In [1]: import numpy as np

In [2]: import numpy.linalg as la

In [3]: np.set_printoptions(precision=2, suppress=True, linewidth=100, legacy="1.25")

In [4]: tidy = lambda a: np.round(a, 2) + 0

In [5]: mat = np.load("arr.npy")

In [6]: mat
Out[6]: 
array([[-2,  0,  0,  1,  1],
       [ 1,  0,  0,  0,  0],
       [ 0,  0,  0,  0,  0]])

In [7]: theta = np.radians(30)

In [8]: R = np.eye(5)

In [9]: R[3, 3] = R[4, 4] = np.cos(theta)

In [10]: R[3, 4], R[4, 3] = -np.sin(theta), np.sin(theta)

In [11]: tidy(R)
Out[11]: 
array([[ 1.  ,  0.  ,  0.  ,  0.  ,  0.  ],
       [ 0.  ,  1.  ,  0.  ,  0.  ,  0.  ],
       [ 0.  ,  0.  ,  1.  ,  0.  ,  0.  ],
       [ 0.  ,  0.  ,  0.  ,  0.87, -0.5 ],
       [ 0.  ,  0.  ,  0.  ,  0.5 ,  0.87]])

In [12]: other = mat @ R.T

In [13]: tidy(other)
Out[13]: 
array([[-2.  ,  0.  ,  0.  ,  0.37,  1.37],
       [ 1.  ,  0.  ,  0.  ,  0.  ,  0.  ],
       [ 0.  ,  0.  ,  0.  ,  0.  ,  0.  ]])

In [14]: tidy(np.abs(other - mat).max(axis=0))
Out[14]: array([0.  , 0.  , 0.  , 0.63, 0.37])

In [15]: tidy(la.svd(mat, compute_uv=False)), tidy(la.svd(other, compute_uv=False))
Out[15]: (array([2.59, 0.55, 0.  ]), array([2.59, 0.55, 0.  ]))

In [16]: np.allclose(la.norm(mat, axis=1), la.norm(other, axis=1))
Out[16]: True

In [17]: left, s, Vh = la.svd(other)

In [18]: evecs = Vh[:(s > 1e-8).sum()]

In [19]: rng = np.random.default_rng(90555)

In [20]: x = other[0] + -3 * other[1] + rng.integers(2) * np.eye(5)[0]

In [21]: tidy(x)
Out[21]: array([-5.  ,  0.  ,  0.  ,  0.37,  1.37])

In [22]: la.matrix_rank(np.vstack([other, x]))
Out[22]: 2

In [23]: left, s, Vh = la.svd(mat)

In [24]: evecs = Vh[:(s > 1e-8).sum()]

In [25]: x = mat[2] + -2 * mat[0] + rng.integers(2) * np.eye(5)[0]

In [26]: x
Out[26]: array([ 4.,  0.,  0., -2., -2.])

In [27]: la.matrix_rank(np.vstack([mat, x]))
Out[27]: 2

In [28]: np.allclose(evecs.T @ evecs @ x, x)
Out[28]: True

In [29]: tidy(np.diag(evecs.T @ evecs))
Out[29]: array([1. , 0. , 0. , 0.5, 0.5])

In [30]: other = np.array([[-6, -1, 3], [5, -2, 8], [-9, -3, 2], [6, -1, -1], [8, -3, 8]])

In [31]: other.T @ mat.T
Out[31]: 
array([[26, -6,  0],
       [-2, -1,  0],
       [ 1,  3,  0]])

In [32]: np.vstack([mat, other.T]).shape
Out[32]: (6, 5)

In [33]: la.matrix_rank(mat @ other)
Out[33]: 2

In [34]: np.einsum("ij,ij->i", mat, mat)
Out[34]: array([6, 1, 0])
